In [1]: import numpy as np

In [2]: from numpy import linalg as LA

In [3]: np.set_printoptions(suppress=True, linewidth=100)

In [4]: def rd(a):
   ...:     return np.round(a, 2) + 0
   ...: 

In [5]: mat = np.load("run6.npy")

In [6]: rd(mat)
Out[6]: 
array([[ 0.66,  0.57, -0.11, -0.34, -0.34],
       [ 0.57,  0.06,  0.19,  0.57,  0.57],
       [-0.11,  0.19,  0.96, -0.11, -0.11],
       [-0.34,  0.57, -0.11,  0.66, -0.34],
       [-0.34,  0.57, -0.11, -0.34,  0.66]])

In [7]: # orthonormal columns

In [8]: out = LA.inv(mat)

In [9]: rd(LA.cond(mat))
Out[9]: np.float64(1.0)

In [10]: rd(LA.inv(out))
Out[10]: 
array([[ 0.66,  0.57, -0.11, -0.34, -0.34],
       [ 0.57,  0.06,  0.19,  0.57,  0.57],
       [-0.11,  0.19,  0.96, -0.11, -0.11],
       [-0.34,  0.57, -0.11,  0.66, -0.34],
       [-0.34,  0.57, -0.11, -0.34,  0.66]])

In [11]: (np.abs(out) > 1e-9).astype(int)
Out[11]: 
array([[1, 1, 1, 1, 1],
       [1, 1, 1, 1, 1],
       [1, 1, 1, 1, 1],
       [1, 1, 1, 1, 1],
       [1, 1, 1, 1, 1]])

In [12]: rd(LA.det(mat) * LA.det(out))
Out[12]: np.float64(1.0)

In [13]: U, sigma, Vh = LA.svd(mat, full_matrices=False)

In [14]: U.shape, sigma.shape, Vh.shape
Out[14]: ((5, 5), (5,), (5, 5))

In [15]: rd(U.T @ U)
Out[15]: 
array([[1., 0., 0., 0., 0.],
       [0., 1., 0., 0., 0.],
       [0., 0., 1., 0., 0.],
       [0., 0., 0., 1., 0.],
       [0., 0., 0., 0., 1.]])

In [16]: A = np.load("a.npy")

In [17]: A
Out[17]: 
array([[ -2,  -2,  -2,  -2,  -2,  -2,  -2,  -2],
       [ -2,  -4,  -4,  -4,  -4,  -4,  -4,  -4],
       [ -2,  -4,  -6,  -6,  -6,  -6,  -6,  -6],
       [ -2,  -4,  -6,  -8,  -8,  -8,  -8,  -8],
       [ -2,  -4,  -6,  -8, -10, -10, -10, -10],
       [ -2,  -4,  -6,  -8, -10, -12, -12, -12],
       [ -2,  -4,  -6,  -8, -10, -12, -14, -14],
       [ -2,  -4,  -6,  -8, -10, -12, -14, -16]])

In [18]: # symmetric, so the eigenvalues are real

In [19]: blk = np.stack([A, 3 * A, A[::-1]])

In [20]: blk.sum(axis=0)
Out[20]: 
array([[-10, -12, -14, -16, -18, -20, -22, -24],
       [-10, -20, -22, -24, -26, -28, -30, -30],
       [-10, -20, -30, -32, -34, -36, -36, -36],
       [-10, -20, -30, -40, -42, -42, -42, -42],
       [-10, -20, -30, -40, -48, -48, -48, -48],
       [-10, -20, -30, -38, -46, -54, -54, -54],
       [-10, -20, -28, -36, -44, -52, -60, -60],
       [-10, -18, -26, -34, -42, -50, -58, -66]])

In [21]: (blk @ A.T).shape
Out[21]: (3, 8, 8)

In [22]: LA.matrix_rank(blk)
Out[22]: array([8, 8, 8])

In [23]: evals, evecs = LA.eigvalsh(A)
ValueError: too many values to unpack (expected 2)


In [24]: evals, evecs = LA.eigh(A)

In [25]: rd(evecs @ np.diag(evals) @ evecs.T)
Out[25]: 
array([[ -2.,  -2.,  -2.,  -2.,  -2.,  -2.,  -2.,  -2.],
       [ -2.,  -4.,  -4.,  -4.,  -4.,  -4.,  -4.,  -4.],
       [ -2.,  -4.,  -6.,  -6.,  -6.,  -6.,  -6.,  -6.],
       [ -2.,  -4.,  -6.,  -8.,  -8.,  -8.,  -8.,  -8.],
       [ -2.,  -4.,  -6.,  -8., -10., -10., -10., -10.],
       [ -2.,  -4.,  -6.,  -8., -10., -12., -12., -12.],
       [ -2.,  -4.,  -6.,  -8., -10., -12., -14., -14.],
       [ -2.,  -4.,  -6.,  -8., -10., -12., -14., -16.]])

In [26]: (evals > 1e-8).sum(), (evals < -1e-8).sum()
Out[26]: (np.int64(0), np.int64(8))

In [27]: rd(evecs.T @ evecs)
Out[27]: 
array([[1., 0., 0., 0., 0., 0., 0., 0.],
       [0., 1., 0., 0., 0., 0., 0., 0.],
       [0., 0., 1., 0., 0., 0., 0., 0.],
       [0., 0., 0., 1., 0., 0., 0., 0.],
       [0., 0., 0., 0., 1., 0., 0., 0.],
       [0., 0., 0., 0., 0., 1., 0., 0.],
       [0., 0., 0., 0., 0., 0., 1., 0.],
       [0., 0., 0., 0., 0., 0., 0., 1.]])

In [28]: rd(evecs.T @ A @ evecs)
Out[28]: 
array([[-58.73,   0.  ,   0.  ,   0.  ,   0.  ,   0.  ,   0.  ,   0.  ],
       [  0.  ,  -6.68,   0.  ,   0.  ,   0.  ,   0.  ,   0.  ,   0.  ],
       [  0.  ,   0.  ,  -2.52,   0.  ,   0.  ,   0.  ,   0.  ,   0.  ],
       [  0.  ,   0.  ,   0.  ,  -1.38,   0.  ,   0.  ,   0.  ,   0.  ],
       [  0.  ,   0.  ,   0.  ,   0.  ,  -0.92,   0.  ,   0.  ,   0.  ],
       [  0.  ,   0.  ,   0.  ,   0.  ,   0.  ,  -0.69,   0.  ,   0.  ],
       [  0.  ,   0.  ,   0.  ,   0.  ,   0.  ,   0.  ,  -0.58,   0.  ],
       [  0.  ,   0.  ,   0.  ,   0.  ,   0.  ,   0.  ,   0.  ,  -0.52]])
